In [1]: import numpy as np

In [2]: np.set_printoptions(precision=1, suppress=True, linewidth=120)

In [3]: mat = np.load("a.npy")

In [4]: print(mat)
[[0 0 0]
 [0 1 4]
 [0 0 1]
 [0 6 9]
 [0 6 9]
 [0 0 1]
 [0 0 0]
 [0 0 0]
 [0 0 0]
 [0 5 8]
 [0 0 0]
 [0 5 8]
 [0 0 0]
 [0 0 0]
 [0 0 0]
 [0 0 0]]

In [5]: print(np.argsort(-np.linalg.norm(mat, axis=0).round(6), kind="stable")[:3])
[2 1 0]

In [6]: print([round(float(x), 1) for x in np.linalg.svd(mat, compute_uv=False)[:3]])
[20.7, 1.5, 0.0]

In [7]: print(np.linalg.matrix_rank(mat, rtol=0.1))
1

In [8]: rank = np.linalg.matrix_rank(mat)

In [9]: print(rank)
2

In [10]: null = np.linalg.svd(mat)[2][rank:].T

In [11]: print(np.linalg.matrix_rank(mat.T @ mat), np.linalg.matrix_rank(mat @ mat.T))
2 2

In [12]: print(null.shape)
(3, 1)

In [13]: Uu, sv, Vh = np.linalg.svd(mat)

In [14]: V = Vh[:(sv > 1e-8).sum()]

In [15]: rng = np.random.default_rng(820516)

In [16]: x0 = mat[12] + -1 * mat[0] + rng.integers(2) * np.eye(3)[0]

In [17]: print(x0)
[1. 0. 0.]

In [18]: print(round(float(np.linalg.norm(x0 - V.T @ V @ x0)), 1))
1.0

In [19]: print(np.round(V.T @ V, 1) + 0)
[[0. 0. 0.]
 [0. 1. 0.]
 [0. 0. 1.]]

In [20]: print(np.diag(V.T @ V))
[0. 1. 1.]

In [21]: Uu, sv, Vh = np.linalg.svd(mat)

In [22]: print(np.argmax(sv[:-1] / (sv[1:] + 1e-6)) + 1)
2

In [23]: other = Uu[:, :2] @ np.diag(sv[:2]) @ Vh[:2]

In [24]: print(np.linalg.matrix_rank(other))
2

In [25]: print(round(np.abs(mat - other).max(), 1))
0.0

In [26]: print(np.round(np.linalg.norm(mat - other, 2), 1), sv[2])
0.0 0.0

In [27]: print(np.linalg.matrix_rank(mat, rtol=0.05))
2

In [28]: x0 = np.array([0, 1, 3])

In [29]: a = np.maximum(mat @ x0, 0)

In [30]: print(mat.T @ a)
[   0  699 1116]

In [31]: print(np.maximum(mat @ (3 * x0), 0))
[ 0 39  9 99 99  9  0  0  0 87  0 87  0  0  0  0]

In [32]: print(mat * (a > 1e-9)[:, None])
[[0 0 0]
 [0 1 4]
 [0 0 1]
 [0 6 9]
 [0 6 9]
 [0 0 1]
 [0 0 0]
 [0 0 0]
 [0 0 0]
 [0 5 8]
 [0 0 0]
 [0 5 8]
 [0 0 0]
 [0 0 0]
 [0 0 0]
 [0 0 0]]

In [33]: X = np.load("x.npy")

In [34]: print(X)
[[-41   0]
 [ -3 -22]]

In [35]: vals, V = np.linalg.eig(X)

In [36]: print(np.sort(np.linalg.eigvals(X.T)))
[-41. -22.]

In [37]: print(np.round(np.sort(np.linalg.eigvals(np.linalg.inv(X))), 1) + 0)
[0. 0.]

In [38]: print(np.prod(vals))
902.0

In [39]: other = X + rng.integers(-2, 3, (2, 1)) @ rng.integers(-2, 3, (1, 2))

In [40]: print(other)
[[-40   2]
 [ -2 -20]]

In [41]: print(other - X)
[[1 2]
 [1 2]]

In [42]: print(np.linalg.matrix_rank(other - X, tol=1e-8))
1

In [43]: arr = np.load("sample13.npy")

In [44]: print(arr)
[[4. 3. 0. 0.]
 [3. 4. 0. 0.]
 [0. 0. 4. 3.]
 [0. 0. 3. 4.]]

In [45]: labels = rng.permutation(4)

In [46]: other = arr[:, labels] * rng.choice([-1, 1], 4)

In [47]: print(other)
[[ 4.  3. -0. -0.]
 [ 3.  4. -0. -0.]
 [ 0.  0. -3. -4.]
 [ 0.  0. -4. -3.]]

In [48]: Uu, _, Vh = np.linalg.svd(arr.T @ other)

In [49]: print(np.round(np.linalg.lstsq(arr, other)[0], 1) + 0)
[[ 1.  0.  0.  0.]
 [ 0.  1.  0.  0.]
 [ 0.  0.  0. -1.]
 [ 0.  0. -1.  0.]]

In [50]: print(np.round(Uu @ Vh, 1) + 0)
[[ 1.  0.  0.  0.]
 [ 0.  1.  0.  0.]
 [ 0.  0.  0. -1.]
 [ 0.  0. -1.  0.]]

In [51]: print(labels)
[0 1 3 2]

In [52]: other = np.array([[-1, 2], [3, 1]])

In [53]: C = np.kron(other, arr)

In [54]: print(C)
[[-4. -3. -0. -0.  8.  6.  0.  0.]
 [-3. -4. -0. -0.  6.  8.  0.  0.]
 [-0. -0. -4. -3.  0.  0.  8.  6.]
 [-0. -0. -3. -4.  0.  0.  6.  8.]
 [12.  9.  0.  0.  4.  3.  0.  0.]
 [ 9. 12.  0.  0.  3.  4.  0.  0.]
 [ 0.  0. 12.  9.  0.  0.  4.  3.]
 [ 0.  0.  9. 12.  0.  0.  3.  4.]]

In [55]: F = np.load("block8.npy")

In [56]: print(F)
[[-5 -5 -1]
 [ 4  5  4]
 [-5 -5 -1]]

In [57]: Uu, sv, Vh = np.linalg.svd(F)

In [58]: V = Vh[:(sv > 1e-8).sum()]

In [59]: x0 = F[2] + -2 * F[0] + rng.integers(2) * np.eye(3)[2]

In [60]: print(x0)
[5. 5. 2.]

In [61]: print(np.allclose(V.T @ V @ x0, x0))
False

In [62]: print(np.round(np.linalg.norm(x0 - V.T @ V @ x0), 1))
0.2

In [63]: print(np.linalg.matrix_rank(np.vstack([F, x0])))
3

In [64]: print(np.diag(V.T @ V))
[0.6 0.5 1. ]

In [65]: print(V.T @ V)
[[ 0.6  0.5 -0.1]
 [ 0.5  0.5  0.2]
 [-0.1  0.2  1. ]]

In [66]: blk = np.stack([F, -1 * F, F[::-1]])

In [67]: print(np.einsum("bij,cij->bc", blk, blk))
[[ 159 -159  159]
 [-159  159 -159]
 [ 159 -159  159]]

In [68]: print(np.linalg.norm(blk, axis=(1, 2)))
[12.6 12.6 12.6]

In [69]: print(blk.shape)
(3, 3, 3)

In [70]: print(np.linalg.matrix_rank(blk))
[2 2 2]

In [71]: print(np.linalg.cond(F) > 100)
True

In [72]: print(round(float(np.linalg.norm(F, 2) / np.linalg.norm(F)), 1))
1.0

In [73]: print(np.argsort(-np.linalg.norm(F, axis=0).round(6), kind="stable")[:3])
[1 0 2]

In [74]: print([round(float(x), 1) for x in np.linalg.svd(F, compute_uv=False)[:3]])
[12.3, 2.6, 0.0]

In [75]: rank = np.linalg.matrix_rank(F)

In [76]: print(rank)
2

In [77]: null = np.linalg.svd(F)[2][rank:].T

In [78]: print(np.round(null @ null.T, 1) + 0)
[[ 0.4 -0.5  0.1]
 [-0.5  0.5 -0.2]
 [ 0.1 -0.2  0. ]]

In [79]: print(null.shape)
(3, 1)

In [80]: print(np.allclose(F @ null, 0))
True

In [81]: print([int(np.linalg.matrix_rank(F[:, :j + 1])) for j in range(3)])
[1, 2, 2]

In [82]: data = np.eye(4, dtype=int)[rng.permutation(4)]

In [83]: print(data)
[[0 0 0 1]
 [0 1 0 0]
 [1 0 0 0]
 [0 0 1 0]]

In [84]: print((data != 0).astype(int))
[[0 0 0 1]
 [0 1 0 0]
 [1 0 0 0]
 [0 0 1 0]]

In [85]: print((np.linalg.matrix_power((data != 0) + (data.T != 0) + np.eye(4), 4) > 0).astype(int))
[[1 0 1 1]
 [0 1 0 0]
 [1 0 1 1]
 [1 0 1 1]]

In [86]: x0 = np.array([-3, 3, -7, -9])

In [87]: print(np.abs(np.linalg.eigvals(data)))
[1. 1. 1. 1.]

In [88]: print(4 - np.linalg.matrix_rank(data - np.eye(4), tol=1e-8))
2

In [89]: print(np.round(np.linalg.norm(x0), 1), round(float(np.linalg.norm(data @ x0)), 1))
12.2 12.2

In [90]: print(np.linalg.inv(data))
[[0. 0. 1. 0.]
 [0. 1. 0. 0.]
 [0. 0. 0. 1.]
 [1. 0. 0. 0.]]

In [91]: print(np.sort(np.abs(np.degrees(np.angle(np.linalg.eigvals(data))))))
[  0.   0. 120. 120.]

In [92]: print([p for p in range(1, 25) if np.allclose(np.linalg.matrix_power(data, p), np.eye(4))])
[3, 6, 9, 12, 15, 18, 21, 24]
